% ipython --no-banner

In [1]: import numpy as np

In [2]: np.set_printoptions(suppress=True, linewidth=100)

In [3]: F = np.array([[-0.63, -3.84, -1.36],
   ...:     [-1.31, 6.69, -3.54],
   ...:     [5.99, -0.98, 5.57],
   ...:     [2.23, -1.44, -4.71]])

In [4]: proj = F @ np.linalg.solve(F.T @ F, F.T)

In [5]: np.round(np.linalg.eigvalsh(proj), 2) + 0
Out[5]: array([0., 1., 1., 1.])

In [6]: np.allclose(proj @ proj, proj)
Out[6]: True

In [7]: np.round(proj @ F[:, 2], 2)
Out[7]: array([-1.36, -3.54,  5.57, -4.71])

In [8]: np.round((np.eye(4) - proj) @ F, 2) + 0
Out[8]: 
array([[0., 0., 0.],
       [0., 0., 0.],
       [0., 0., 0.],
       [0., 0., 0.]])

In [9]: proj.round(2)
Out[9]: 
array([[ 0.34, -0.37, -0.22,  0.2 ],
       [-0.37,  0.8 , -0.13,  0.11],
       [-0.22, -0.13,  0.92,  0.07],
       [ 0.2 ,  0.11,  0.07,  0.94]])

In [10]: x0 = np.array([3, 0, 2])

In [11]: h1 = np.maximum(F @ x0, 0)

In [12]: np.round(np.maximum(F @ (3 * x0), 0), 2)
Out[12]: array([ 0.  ,  0.  , 87.33,  0.  ])

In [13]: np.round(np.tanh(F @ x0), 2)
Out[13]: array([-1.  , -1.  ,  1.  , -0.99])

In [14]: np.flatnonzero(h1 > 1e-9)
Out[14]: array([2])

In [15]: x0 = np.array([3, 5, -5])

In [16]: y = F @ x0

In [17]: np.round(np.linalg.pinv(F) @ F, 2) + 0
Out[17]: 
array([[1., 0., 0.],
       [0., 1., 0.],
       [0., 0., 1.]])

In [18]: np.linalg.solve(F, y)
LinAlgError: Last 2 dimensions of the array must be square


In [19]: rng = np.random.default_rng(7)

In [20]: y = y + 0.1 * rng.normal(size=4)

In [21]: y.round(2)
Out[21]: array([-14.29,  47.25, -14.81,  22.95])

In [22]: beta, *_ = np.linalg.lstsq(F, y)

In [23]: beta.round(2)
Out[23]: array([ 2.99,  5.  , -4.99])

In [24]: np.round(F.T @ (y - F @ beta), 2) + 0
Out[24]: array([0., 0., 0.])

In [25]: r0, r1 = F[1], F[0]

In [26]: round(float(r0 @ r0), 2)
Out[26]: 59.0

In [27]: round(r0 @ r1, 2)
Out[27]: np.float64(-20.05)

In [28]: pr = (r0 @ r1) / (r0 @ r0) * r0

In [29]: np.linalg.matrix_rank(np.outer(r0, r1))
Out[29]: np.int64(1)

In [30]: round(np.linalg.norm(r0 + r1) ** 2 + np.linalg.norm(r0 - r1) ** 2, 2)
Out[30]: np.float64(151.99)

In [31]: np.round(r1 - pr, 2)
Out[31]: array([-1.08, -1.57, -2.56])

In [32]: pr.round(2)
Out[32]: array([ 0.45, -2.27,  1.2 ])

In [33]: gram = F.T @ F

In [34]: np.round(np.linalg.svd(F, compute_uv=False) ** 2, 2)
Out[34]: array([100.08,  49.05,  23.96])

In [35]: (F @ F.T).shape
Out[35]: (4, 4)

In [36]: np.round(np.linalg.eigvalsh(gram)[::-1], 2)
Out[36]: array([100.08,  49.05,  23.96])

In [37]: X = np.load("case12.npy")

In [38]: X.round(2)
Out[38]: 
array([[0.6 , 0.  , 0.4 ],
       [0.  , 1.  , 0.  ],
       [0.38, 0.25, 0.38]])

In [39]: # rows sum to 1

In [40]: z = rng.permutation(3)

In [41]: z
Out[41]: array([0, 2, 1])

In [42]: B = X[z][:, z]

In [43]: np.round(np.trace(B), 2)
Out[43]: np.float64(1.98)

In [44]: np.round(np.sort(np.abs(np.linalg.eigvals(B))), 2)
Out[44]: array([0.08, 0.89, 1.  ])

In [45]: np.round((X + X.T) / 2, 2)
Out[45]: 
array([[0.6 , 0.  , 0.39],
       [0.  , 1.  , 0.12],
       [0.39, 0.12, 0.38]])

In [46]: np.linalg.determinant(X)
AttributeError: module 'numpy.linalg' has no attribute 'determinant'


In [47]: np.linalg.matrix_rank(X, rtol=0.1)
Out[47]: np.int64(2)

In [48]: X.sum(axis=1)
Out[48]: array([1., 1., 1.])

In [49]: np.round(np.linalg.matrix_power(X, 100), 2) + 0
Out[49]: 
array([[0., 1., 0.],
       [0., 1., 0.],
       [0., 1., 0.]])

In [50]: pr = np.eye(3)[0]

In [51]: for _ in range(4):
    ...:     pr = pr @ X
    ...:     print(pr.round(2))
    ...: 
[0.6 0.  0.4]
[0.51 0.1  0.39]
[0.45 0.2  0.35]
[0.4  0.29 0.31]

In [52]: r0 = np.array([-1, -2, 0])

In [53]: B = X + np.outer(r0, np.eye(3)[2])

In [54]: round(np.linalg.det(B) / np.linalg.det(X), 2), np.round(1 + np.linalg.solve(X, r0)[2], 2)
Out[54]: (np.float64(10.0), np.float64(10.0))

In [55]: np.linalg.matrix_rank(np.linalg.inv(B) - np.linalg.inv(X), tol=1e-8)
Out[55]: np.int64(1)

In [56]: B = np.array([[-3, 2, 1], [-2, 2, 2], [-2, -3, 1]])

In [57]: B[-1] = B[0]

In [58]: A = B + 0.1 * np.eye(3)

In [59]: A
Out[59]: 
array([[-2.9,  2. ,  1. ],
       [-2. ,  2.1,  2. ],
       [-3. ,  2. ,  1.1]])

In [60]: round(np.einsum("ii->", A), 2)
Out[60]: np.float64(0.3)

In [61]: np.round(np.poly(A), 2)
Out[61]: array([ 1.  , -0.3 , -3.97,  0.4 ])

In [62]: np.round(np.linalg.eigvals(A), 2)
Out[62]: array([ 2.1, -1.9,  0.1])

In [63]: np.kron(np.eye(2, dtype=int), A)
Out[63]: 
array([[-2.9,  2. ,  1. , -0. ,  0. ,  0. ],
       [-2. ,  2.1,  2. , -0. ,  0. ,  0. ],
       [-3. ,  2. ,  1.1, -0. ,  0. ,  0. ],
       [-0. ,  0. ,  0. , -2.9,  2. ,  1. ],
       [-0. ,  0. ,  0. , -2. ,  2.1,  2. ],
       [-0. ,  0. ,  0. , -3. ,  2. ,  1.1]])

In [64]: np.round(np.linalg.det(A[::-1]), 2)
Out[64]: np.float64(0.4)

In [65]: w, V = np.linalg.eig(A)

In [66]: np.round(np.sort(np.linalg.eigvals(np.linalg.inv(A))), 2)
Out[66]: array([-0.53,  0.48, 10.  ])

In [67]: np.round(A @ V[:, 0] - w[0] * V[:, 0], 2) + 0
Out[67]: array([0., 0., 0.])

In [68]: r0 = np.array([4, 2, -4])

In [69]: np.convolve(A[1], r0)
Out[69]: array([-8. ,  4.4, 20.2, -4.4, -8. ])

In [70]: np.round(np.polyval(r0, A[1]), 2)
Out[70]: array([ 8.  , 17.84, 16.  ])

In [71]: np.round(np.correlate(A[1], A[2], "full"), 2)
Out[71]: array([-2.2 , -1.69, 12.4 , -2.3 , -6.  ])

In [72]: x0 = np.array([0, 0, 3])

In [73]: y = A @ x0

In [74]: y.round(2)
Out[74]: array([3. , 6. , 3.3])

In [75]: np.round(np.linalg.solve(A, y), 2)
Out[75]: array([-0.,  0.,  3.])

In [76]: w, V = np.linalg.eig(X)

In [77]: w.round(2)
Out[77]: array([0.89, 0.08, 1.  ])

In [78]: M = np.loadtxt("a.csv", delimiter=",")

In [79]: M.round(2)
Out[79]: 
array([[ 0.95, -0.21,  0.  ],
       [-0.21,  0.05,  0.  ],
       [ 0.  ,  0.  ,  0.  ]])

In [80]: # 2 groups of indices that never mix

In [81]: np.linalg.lstsq(M[:-1].T, M[-1])[2]
Out[81]: np.int32(1)

In [82]: np.linalg.inv(M)
LinAlgError: Singular matrix


In [83]: round(np.trace(np.linalg.pinv(M) @ M), 2)
Out[83]: np.float64(1.0)

In [84]: np.abs(np.diag(np.linalg.qr(M)[1])) > 1e-9
Out[84]: array([ True, False, False])

In [85]: left, s, VT = np.linalg.svd(M)

In [86]: s.round(2) + 0
Out[86]: array([1., 0., 0.])

In [87]: np.argmax(s[:-1] / (s[1:] + 1e-6)) + 1
Out[87]: np.int64(1)

In [88]: B = left[:, :1] @ np.diag(s[:1]) @ VT[:1]

In [89]: round(np.linalg.norm(M - B) / np.linalg.norm(M), 2)
Out[89]: np.float64(0.0)

In [90]: B.round(2)
Out[90]: 
array([[ 0.95, -0.21,  0.  ],
       [-0.21,  0.05,  0.  ],
       [ 0.  ,  0.  ,  0.  ]])

In [91]: round(np.linalg.norm(M - B, 2), 2), round(s[1], 2)
Out[91]: (np.float64(0.0), np.float64(0.0))

In [92]: np.round(np.sort(np.abs(np.linalg.eigvals(A))), 2)
Out[92]: array([0.1, 1.9, 2.1])

In [93]: (A + A.T) / 2
Out[93]: 
array([[-2.9,  0. , -1. ],
       [ 0. ,  2.1,  2. ],
       [-1. ,  2. ,  1.1]])

In [94]: A.inv()
AttributeError: 'numpy.ndarray' object has no attribute 'inv'


In [95]: round(float(np.linalg.det(A)), 2)
Out[95]: -0.4

In [96]: assert A == A.T
ValueError: The truth value of an array with more than one element is ambiguous. Use a.any() or a.all()


In [97]: round(np.abs(np.linalg.eigvals(A)).max(), 2)
Out[97]: np.float64(2.1)

In [98]: round(float(np.linalg.norm(M, 2) / np.linalg.norm(M)), 2)
Out[98]: 1.0

In [99]: np.linalg.cond(M) > 100
Out[99]: np.True_

In [100]: np.linalg.matrix_rank(M, rtol=0.1)
Out[100]: np.int64(1)

In [101]: J = np.load("out5.npy")

In [102]: J
Out[102]: 
array([[ 0.29,  0.08, -0.06],
       [-0.15, -0.04,  0.03],
       [-0.98, -0.54,  0.42],
       [-0.98, -0.56,  0.45],
       [ 0.54,  0.16, -0.12],
       [ 0.93,  0.41, -0.32],
       [ 1.  ,  0.87, -0.76],
       [-0.64, -0.2 ,  0.15],
       [ 0.96,  0.48, -0.37],
       [ 0.54,  0.16, -0.12],
       [ 0.97,  0.51, -0.4 ],
       [ 0.29,  0.08, -0.06],
       [-0.95, -0.45,  0.35],
       [ 0.29,  0.08, -0.06],
       [ 0.29,  0.08, -0.06],
       [-0.42, -0.12,  0.09],
       [ 0.29,  0.08, -0.06],
       [ 0.98,  0.54, -0.42],
       [ 0.29,  0.08, -0.06],
       [ 0.87,  0.35, -0.26]])

In [103]: # row 9 repeats row 4

In [104]: left, s = np.linalg.svd(F)
ValueError: too many values to unpack (expected 2)


In [105]: left, s, VT = np.linalg.svd(F, full_matrices=False)

In [106]: np.round(s / s[0], 2)
Out[106]: array([1.  , 0.7 , 0.49])

In [107]: np.round(VT @ VT.T, 2) + 0
Out[107]: 
array([[1., 0., 0.],
       [0., 1., 0.],
       [0., 0., 1.]])

In [108]: np.round(left.T @ F @ VT.T, 2) + 0
Out[108]: 
array([[10.  ,  0.  ,  0.  ],
       [ 0.  ,  7.  ,  0.  ],
       [ 0.  ,  0.  ,  4.89]])

In [109]: Ac = J - J.mean(axis=0)

In [110]: left, s, VT = np.linalg.svd(Ac, full_matrices=False)

In [111]: np.abs(left[:, 0]).argmax()
Out[111]: np.int64(3)

In [112]: np.linalg.matrix_rank(Ac)
Out[112]: np.int64(3)

In [113]: left, s, VT = np.linalg.svd(J)

In [114]: np.argmax(s[:-1] / (s[1:] + 1e-6)) + 1
Out[114]: np.int64(2)

In [115]: B = left[:, :2] @ np.diag(s[:2]) @ VT[:2]

In [116]: B.round(2)
Out[116]: 
array([[ 0.29,  0.08, -0.06],
       [-0.15, -0.04,  0.03],
       [-0.98, -0.53,  0.43],
       [-0.98, -0.56,  0.45],
       [ 0.54,  0.16, -0.12],
       [ 0.93,  0.41, -0.32],
       [ 1.  ,  0.88, -0.75],
       [-0.64, -0.2 ,  0.15],
       [ 0.96,  0.48, -0.38],
       [ 0.54,  0.16, -0.12],
       [ 0.97,  0.51, -0.4 ],
       [ 0.29,  0.08, -0.06],
       [-0.95, -0.45,  0.35],
       [ 0.29,  0.08, -0.06],
       [ 0.29,  0.08, -0.06],
       [-0.42, -0.12,  0.09],
       [ 0.29,  0.08, -0.06],
       [ 0.98,  0.53, -0.43],
       [ 0.29,  0.08, -0.06],
       [ 0.87,  0.35, -0.26]])

In [117]: np.linalg.matrix_rank(B)
Out[117]: np.int64(2)

In [118]: np.round(np.linalg.det(M), 2)
Out[118]: np.float64(0.0)

In [119]: np.flatnonzero(np.linalg.matrix_power((M != 0) + (M.T != 0) + np.eye(3), 3)[1])
Out[119]: array([0, 1])

In [120]: data = np.load("mat.npy")

In [121]: data
Out[121]: 
array([[-2,  6,  0],
       [14, -3, 12],
       [ 4,  1,  4],
       [-6,  5, -4]])

In [122]: left, s, VT = np.linalg.svd(data)

In [123]: np.argmax(s[:-1] / (s[1:] + 1e-6)) + 1
Out[123]: np.int64(2)

In [124]: s.round(2) + 0
Out[124]: array([21.19,  7.06,  0.  ])

In [125]: B = left[:, :2] @ np.diag(s[:2]) @ VT[:2]

In [126]: np.linalg.matrix_rank(data, rtol=0.05)
Out[126]: np.int64(2)

In [127]: np.round(np.abs(data - B).max(), 2)
Out[127]: np.float64(0.0)

In [128]: round(np.linalg.norm(data - B, 2), 2), round(float(s[2]), 2)
Out[128]: (np.float64(0.0), 0.0)

In [129]: K = np.load("block12.npy")

In [130]: K
Out[130]: 
array([[-19.92,  19.68,  58.69],
       [-19.32,  20.83,  60.43],
       [-19.64,  18.86,  60.95],
       [-19.06,  20.42,  58.32],
       [-20.74,  20.88,  59.21],
       [-18.84,  20.08,  59.68],
       [-21.12,  19.83,  60.58],
       [-18.66,  21.54,  60.86],
       [-19.91,  19.12,  58.1 ],
       [-19.93,  21.75,  61.24],
       [-21.38,  20.41,  56.83],
       [-19.89,  20.08,  61.31],
       [-22.59,  21.35,  59.46],
       [-20.33,  21.52,  60.52],
       [-20.34,  19.76,  61.7 ],
       [-21.38,  20.61,  59.89],
       [-20.16,  18.77,  61.67],
       [-21.67,  19.86,  59.64],
       [-22.84,  19.14,  59.84],
       [-19.66,  20.26,  61.4 ],
       [-19.57,  18.57,  59.82],
       [-20.34,  20.28,  60.22],
       [-20.64,  21.57,  60.05],
       [-20.31,  18.67,  59.76],
       [-20.62,  20.17,  60.88],
       [-19.21,  20.67,  61.22]])

In [131]: Ac = K - K.mean(axis=0)

In [132]: left, s, VT = np.linalg.svd(Ac, full_matrices=False)

In [133]: round((s ** 2).sum() ** 2 / (s ** 4).sum(), 2)
Out[133]: np.float64(2.78)

In [134]: np.round(s ** 2 / (s ** 2).sum(), 2)
Out[134]: array([0.47, 0.27, 0.26])

In [135]: x0 = np.array([-3, 6, -6])

In [136]: y = K @ x0

In [137]: beta, lr = np.zeros(3), 1 / np.linalg.norm(K, 2) ** 2

In [138]: for i in range(300):
     ...:     beta -= lr * K.T @ (K @ beta - y)
     ...:     if i % 50 == 0: print(i, round(np.linalg.norm(K @ beta - y), 2))
     ...: 
0 44.53
50 43.99
100 43.46
150 42.94
200 42.42
250 41.91

In [139]: round(float(np.linalg.cond(K)), 2)
Out[139]: 72.22

In [140]: D = np.linalg.norm(K[:, None] - K[None], axis=-1)

In [141]: D[:5, :5].round(2)
Out[141]: 
array([[0.  , 2.17, 2.42, 1.19, 1.54],
       [2.17, 0.  , 2.06, 2.17, 1.87],
       [2.42, 2.06, 0.  , 3.11, 2.88],
       [1.19, 2.17, 3.11, 0.  , 1.96],
       [1.54, 1.87, 2.88, 1.96, 0.  ]])

In [142]: np.unravel_index(D.round(6).argmax(), D.shape)
Out[142]: (np.int64(10), np.int64(16))

In [143]: D.shape
Out[143]: (26, 26)

In [144]: np.flatnonzero(D[24] < D.mean() / 2)
Out[144]: array([ 6, 11, 14, 19, 21, 24])

In [145]: B = X / np.linalg.norm(X, axis=1, keepdims=True)

In [146]: gram = B @ B.T

In [147]: np.round(np.degrees(np.arccos(np.clip(gram[0, 2], -1, 1))), 2)
Out[147]: np.float64(27.51)

In [148]: gram.round(2)
Out[148]: 
array([[1.  , 0.  , 0.89],
       [0.  , 1.  , 0.43],
       [0.89, 0.43, 1.  ]])

In [149]: gram[0].round(2)
Out[149]: array([1.  , 0.  , 0.89])

In [150]: (gram - 2 * np.eye(3)).round(6).argmax(axis=1)
Out[150]: array([2, 2, 0])

In [151]: (np.abs(gram) > 0.9).astype(int)
Out[151]: 
array([[1, 0, 0],
       [0, 1, 0],
       [0, 0, 1]])

In [152]: np.round(np.linalg.norm(B, axis=1), 2)
Out[152]: array([1., 1., 1.])

In [153]: np.argwhere(np.triu(np.abs(gram) > 0.95, 1))
Out[153]: array([], shape=(0, 2), dtype=int64)
